$ python -q
>>> import numpy as np
>>> from numpy import linalg as LA
>>> np.set_printoptions(precision=3, suppress=True, linewidth=200)
>>> E = np.loadtxt("layer0.csv", delimiter=",")
>>> E
array([[-1.1  , -0.4  , -0.3  ,  0.7  , -1.6  , -1.3  , -1.3  ,  1.4  ],
       [ 0.7  ,  0.5  ,  0.6  , -1.6  ,  1.3  ,  1.9  , -0.3  ,  1.2  ],
       [-0.8  , -0.8  ,  0.8  , -0.4  ,  1.2  , -0.9  , -1.8  ,  0.7  ],
       [-0.675, -0.037,  0.859, -0.339, -0.432,  0.348, -0.531,  0.433],
       [-0.6  ,  0.   ,  0.8  , -0.4  , -0.5  ,  0.3  , -0.4  ,  0.4  ]])
>>> left, sig, Vh = LA.svd(E, full_matrices=False)
>>> left.shape, sig.shape, Vh.shape
((5, 5), (5,), (5, 8))
>>> round(float(np.sqrt((sig ** 2).sum())), 3), np.round(LA.norm(E), 3)
(5.684, np.float64(5.684))
>>> print(np.round(left.T @ left, 3) + 0)
[[1. 0. 0. 0. 0.]
 [0. 1. 0. 0. 0.]
 [0. 0. 1. 0. 0.]
 [0. 0. 0. 1. 0.]
 [0. 0. 0. 0. 1.]]
>>> print(np.cumsum(sig ** 2) / np.sum(sig ** 2))
[0.473 0.833 0.953 1.    1.   ]
>>> np.round(Vh @ Vh.T, 3) + 0
array([[1., 0., 0., 0., 0.],
       [0., 1., 0., 0., 0.],
       [0., 0., 1., 0., 0.],
       [0., 0., 0., 1., 0.],
       [0., 0., 0., 0., 1.]])
>>> print(sig / sig[0])
[1.    0.873 0.502 0.316 0.023]
>>> left, sig, Vh = LA.svd(E)
>>> sig
array([3.909, 3.413, 1.962, 1.234, 0.092])
>>> A2 = left[:, :4] @ np.diag(sig[:4]) @ Vh[:4]
>>> round(float(LA.norm(E - A2) / LA.norm(E)), 3)
0.016
>>> print(E.reshape(-1, 2))
[[-1.1   -0.4  ]
 [-0.3    0.7  ]
 [-1.6   -1.3  ]
 [-1.3    1.4  ]
 [ 0.7    0.5  ]
 [ 0.6   -1.6  ]
 [ 1.3    1.9  ]
 [-0.3    1.2  ]
 [-0.8   -0.8  ]
 [ 0.8   -0.4  ]
 [ 1.2   -0.9  ]
 [-1.8    0.7  ]
 [-0.675 -0.037]
 [ 0.859 -0.339]
 [-0.432  0.348]
 [-0.531  0.433]
 [-0.6    0.   ]
 [ 0.8   -0.4  ]
 [-0.5    0.3  ]
 [-0.4    0.4  ]]
>>> E.reshape(2, -1)
array([[-1.1  , -0.4  , -0.3  ,  0.7  , -1.6  , -1.3  , -1.3  ,  1.4  ,  0.7  ,  0.5  ,  0.6  , -1.6  ,  1.3  ,  1.9  , -0.3  ,  1.2  , -0.8  , -0.8  ,  0.8  , -0.4  ],
       [ 1.2  , -0.9  , -1.8  ,  0.7  , -0.675, -0.037,  0.859, -0.339, -0.432,  0.348, -0.531,  0.433, -0.6  ,  0.   ,  0.8  , -0.4  , -0.5  ,  0.3  , -0.4  ,  0.4  ]])
>>> T = E.reshape(5, 2, -1)
>>> T[:, 0]
array([[-1.1  , -0.4  , -0.3  ,  0.7  ],
       [ 0.7  ,  0.5  ,  0.6  , -1.6  ],
       [-0.8  , -0.8  ,  0.8  , -0.4  ],
       [-0.675, -0.037,  0.859, -0.339],
       [-0.6  ,  0.   ,  0.8  , -0.4  ]])
>>> np.einsum("ihd,jhd->hij", T, T).shape
(2, 5, 5)
>>> arr = np.load("case6.npy")
>>> print(arr)
[[0.429 0.    0.143 0.143 0.286]
 [0.111 0.444 0.    0.222 0.222]
 [0.25  0.375 0.375 0.    0.   ]
 [0.231 0.231 0.231 0.077 0.231]
 [0.    0.167 0.167 0.333 0.333]]
>>> x = np.array([1, -1, 1, 3, 3])
>>> np.sign((arr @ x).round(6))
array([1., 1., 1., 1., 1.])
>>> np.einsum("ij,j->i", arr, x)
array([1.857, 1.   , 0.25 , 1.154, 2.   ])
>>> arr @ np.ones(5)
array([1., 1., 1., 1., 1.])
>>> print((arr @ x).argmax())
4
>>> C2 = arr.T @ arr
>>> (arr @ arr.T).shape
(5, 5)
>>> round(np.trace(C2), 3), round(float((arr ** 2).sum()), 3)
(np.float64(1.455), 1.455)
>>> np.diff(arr, axis=0)
array([[-0.317,  0.444, -0.143,  0.079, -0.063],
       [ 0.139, -0.069,  0.375, -0.222, -0.222],
       [-0.019, -0.144, -0.144,  0.077,  0.231],
       [-0.231, -0.064, -0.064,  0.256,  0.103]])
>>> np.round(LA.norm(arr), 3)
np.float64(1.206)
>>> print(arr.mean(axis=0))
[0.204 0.243 0.183 0.155 0.214]
>>> round(float(np.abs(arr).max()), 3)
0.444
>>> K = -1 * np.eye(5) + np.eye(5, k=1)
>>> K
array([[-1.,  1.,  0.,  0.,  0.],
       [ 0., -1.,  1.,  0.,  0.],
       [ 0.,  0., -1.,  1.,  0.],
       [ 0.,  0.,  0., -1.,  1.],
       [ 0.,  0.,  0.,  0., -1.]])
>>> # triangular, det is the product of the diagonal
>>> C2 = K.T @ K
>>> np.diag(C2)
array([1., 2., 2., 2., 2.])
>>> C2
array([[ 1., -1.,  0.,  0.,  0.],
       [-1.,  2., -1.,  0.,  0.],
       [ 0., -1.,  2., -1.,  0.],
       [ 0.,  0., -1.,  2., -1.],
       [ 0.,  0.,  0., -1.,  2.]])
>>> (K @ K.T).shape
(5, 5)
>>> LA.matrix_rank(C2)
np.int64(5)
>>> LA.cond(E) > 100
np.False_
>>> round(LA.norm(E, 2) / LA.norm(E), 3)
np.float64(0.688)
>>> print([round(float(x), 3) for x in LA.svd(E, compute_uv=False)[:3]])
[3.909, 3.413, 1.962]
>>> print(LA.matrix_rank(E, rtol=0.1))
4
